$ ipython --no-banner

In [1]: import numpy as np

In [2]: np.set_printoptions(suppress=True, linewidth=120)

In [3]: rd = lambda a: np.round(a, 2) + 0

In [4]: m1 = np.load("w.npy")

In [5]: rd(m1)
Out[5]: 
array([[ 0.24,  0.37, -0.12, -0.12,  0.14],
       [ 0.37,  0.82,  0.06,  0.06, -0.07],
       [-0.12,  0.06,  0.98, -0.02,  0.02],
       [-0.12,  0.06, -0.02,  0.98,  0.02],
       [ 0.14, -0.07,  0.02,  0.02,  0.97]])

In [6]: x0 = np.array([2, 2, 3, 2, 0])

In [7]: rd(m1 @ m1 @ x0)
Out[7]: array([0.63, 2.67, 2.78, 1.79, 0.25])

In [8]: rd((x0 - m1 @ x0) @ (m1 @ x0))
Out[8]: np.float64(0.0)

In [9]: evals, vecs = np.linalg.eigh(m1)

In [10]: np.unique(evals.round(6) + 0, return_counts=True)[1]
Out[10]: array([1, 4])

In [11]: rd(vecs.T @ m1 @ vecs)
Out[11]: 
array([[0., 0., 0., 0., 0.],
       [0., 1., 0., 0., 0.],
       [0., 0., 1., 0., 0.],
       [0., 0., 0., 1., 0.],
       [0., 0., 0., 0., 1.]])

In [12]: (evals > 1e-8).sum(), (evals < -1e-8).sum()
Out[12]: (np.int64(4), np.int64(0))

In [13]: rd(np.linalg.eigvalsh(m1 @ m1))
Out[13]: array([0., 1., 1., 1., 1.])

In [14]: J = 2 * np.eye(2) + np.ones((2, 2))

In [15]: J
Out[15]: 
array([[3., 1.],
       [1., 3.]])

In [16]: evals, vecs = np.linalg.eigh(J)

In [17]: x0 = np.array([-3, -1])

In [18]: np.abs(J).sum(axis=1).max(), np.abs(evals).max()
Out[18]: (np.float64(4.0), np.float64(4.0))

In [19]: x0 @ J @ x0
Out[19]: np.float64(36.0)

In [20]: rd(vecs * np.maximum(evals, 0) @ vecs.T)
Out[20]: 
array([[3., 1.],
       [1., 3.]])

In [21]: rd(vecs * np.sqrt(evals) @ vecs.T)
Out[21]: 
array([[1.71, 0.29],
       [0.29, 1.71]])

In [22]: rd(vecs * np.abs(evals) @ vecs.T)
Out[22]: 
array([[3., 1.],
       [1., 3.]])

In [23]: data = np.load("mat.npy")

In [24]: data
Out[24]: 
array([[-6, -6,  9,  1],
       [-6, -6, -6,  9],
       [ 9, -6, -6, -6],
       [ 1,  9, -6, -6]])

In [25]: # equal to its transpose

In [26]: B = np.array([[3, 0], [1, 1]])

In [27]: W2 = np.kron(B, data)

In [28]: W2.shape
Out[28]: (8, 8)

In [29]: np.linalg.matrix_rank(W2)
Out[29]: np.int64(8)

In [30]: rd(np.linalg.norm(W2, 2)), rd(np.linalg.norm(B, 2) * np.linalg.norm(data, 2))
Out[30]: (np.float64(60.1), np.float64(60.1))

In [31]: rd(np.linalg.eigvalsh(data).min())
Out[31]: np.float64(-18.9)

In [32]: [round(float(np.linalg.det(data[:i, :i])), 2) + 0 for i in range(1, 5)]
Out[32]: [-6.0, 0.0, 1350.0, -11475.0]

In [33]: evals, vecs = np.linalg.eigh(data)

In [34]: x0 = np.array([-3, 8, 1, -7])

In [35]: np.abs(data).sum(axis=1).max(), rd(np.abs(evals).max())
Out[35]: (np.int64(27), np.float64(18.9))

In [36]: rd(np.linalg.eigvalsh(data[1:, 1:]))
Out[36]: array([-15. , -11.1,   8.1])

In [37]: x0 @ data @ x0
Out[37]: np.int64(-1482)

In [38]: rd(vecs * np.maximum(evals, 0) @ vecs.T)
Out[38]: 
array([[ 2.3 , -2.9 ,  2.9 , -2.3 ],
       [-2.9 ,  3.65, -3.65,  2.9 ],
       [ 2.9 , -3.65,  3.65, -2.9 ],
       [-2.3 ,  2.9 , -2.9 ,  2.3 ]])
